$ ipython --no-banner

In [1]: import numpy as np

In [2]: np.set_printoptions(suppress=True, linewidth=160)

In [3]: W0 = np.load("out0.npy")

In [4]: print(W0)
[[ 9  3 12 12  9 15]
 [ 3  1  4  4  3  5]
 [12  4 16 16 12 20]
 [12  4 16 16 12 20]
 [ 9  3 12 12  9 15]
 [15  5 20 20 15 25]]

In [5]: u = np.array([2, 2, 0])

In [6]: print(np.cross(W0[4, :3], W0[1, :3]))
[0 0 0]

In [7]: print(np.array([np.convolve(row, u, "same") for row in W0]))
[[24 30 48 42 48 30]
 [ 8 10 16 14 16 10]
 [32 40 64 56 64 40]
 [32 40 64 56 64 40]
 [24 30 48 42 48 30]
 [40 50 80 70 80 50]]

In [8]: print(np.convolve(W0[4], u))
[18 24 30 48 42 48 30  0]

In [9]: print(np.correlate(W0[4], W0[1], "full"))
[ 45  42 105 144 150 228 150 144 105  42  45]

In [10]: print(np.polyval(u, W0[4]))
[180  24 312 312 180 480]

In [11]: evals, evecs = np.linalg.eigh(W0)

In [12]: vec = np.array([3, 3, 3, 1, 2, 0])

In [13]: print(np.round(np.linalg.eigvalsh(W0[1:, 1:]), 2) + 0)
[ 0.  0.  0.  0. 67.]

In [14]: print(np.abs(W0).sum(axis=1).max(), np.round(np.abs(evals).max(), 2))
100 76.0

In [15]: print(np.round(evecs * np.maximum(evals, 0) @ evecs.T, 2))
[[ 9.  3. 12. 12.  9. 15.]
 [ 3.  1.  4.  4.  3.  5.]
 [12.  4. 16. 16. 12. 20.]
 [12.  4. 16. 16. 12. 20.]
 [ 9.  3. 12. 12.  9. 15.]
 [15.  5. 20. 20. 15. 25.]]

In [16]: print(np.argsort(-np.linalg.norm(W0, axis=0).round(6), kind="stable")[:3])
[5 2 3]

In [17]: print(np.linalg.cond(W0) > 100)
True

In [18]: print(np.linalg.matrix_rank(W0, rtol=0.1))
1

In [19]: print(np.round(np.linalg.norm(W0, 2) / np.linalg.norm(W0), 2))
1.0

In [20]: evals, evecs = np.linalg.eigh(W0)

In [21]: print(np.round(evecs @ np.diag(evals) @ evecs.T, 2))
[[ 9.  3. 12. 12.  9. 15.]
 [ 3.  1.  4.  4.  3.  5.]
 [12.  4. 16. 16. 12. 20.]
 [12.  4. 16. 16. 12. 20.]
 [ 9.  3. 12. 12.  9. 15.]
 [15.  5. 20. 20. 15. 25.]]

In [22]: print(evals.round(2) + 0)
[ 0.  0.  0.  0.  0. 76.]

In [23]: print(np.round(np.linalg.eigvalsh(W0 + 2 * np.eye(6)), 2))
[ 2.  2.  2.  2.  2. 78.]

In [24]: print(np.round(np.abs(evecs[:, -1]), 2))
[0.34 0.11 0.46 0.46 0.34 0.57]

In [25]: print(np.unique(evals.round(6) + 0, return_counts=True)[1])
[5 1]

In [26]: print(np.round(evecs.T @ W0 @ evecs, 2) + 0)
[[ 0.  0.  0.  0.  0.  0.]
 [ 0.  0.  0.  0.  0.  0.]
 [ 0.  0.  0.  0.  0.  0.]
 [ 0.  0.  0.  0.  0.  0.]
 [ 0.  0.  0.  0.  0.  0.]
 [ 0.  0.  0.  0.  0. 76.]]

In [27]: print(np.round(np.linalg.eigvalsh(W0 @ W0), 2) + 0)
[   0.    0.    0.    0.    0. 5776.]

In [28]: A = np.array([[1, -4, 16, -64],
    ...:     [1, -3, 9, -27],
    ...:     [1, -2, 4, -8],
    ...:     [1, -1, 1, -1],
    ...:     [1, 0, 0, 0],
    ...:     [1, 1, 1, 1]])

In [29]: print(A)
[[  1  -4  16 -64]
 [  1  -3   9 -27]
 [  1  -2   4  -8]
 [  1  -1   1  -1]
 [  1   0   0   0]
 [  1   1   1   1]]

In [30]: vec = np.array([-2, -3, -3, -2])

In [31]: y = A @ vec

In [32]: print(y)
[ 90  34   8   0  -2 -10]

In [33]: try:
    ...:     np.linalg.solve(A, y)
    ...: except np.linalg.LinAlgError as e:
    ...:     print("failed:", e)
    ...: 
failed: Last 2 dimensions of the array must be square

In [34]: rng = np.random.default_rng(30660)

In [35]: y = y + 0.05 * rng.normal(size=6)

In [36]: print(y.round(2))
[ 90.1   34.01   7.99   0.1   -1.89 -10.  ]

In [37]: b, *_ = np.linalg.lstsq(A, y)

In [38]: print([round(float(np.linalg.norm(np.linalg.solve(A.T @ A + lam * np.eye(4), A.T @ y))), 2) for lam in (0, 1, 10, 100)])
[5.12, 4.03, 2.09, 1.34]

In [39]: print(np.round(A.T @ (y - A @ b), 2) + 0)
[0. 0. 0. 0.]
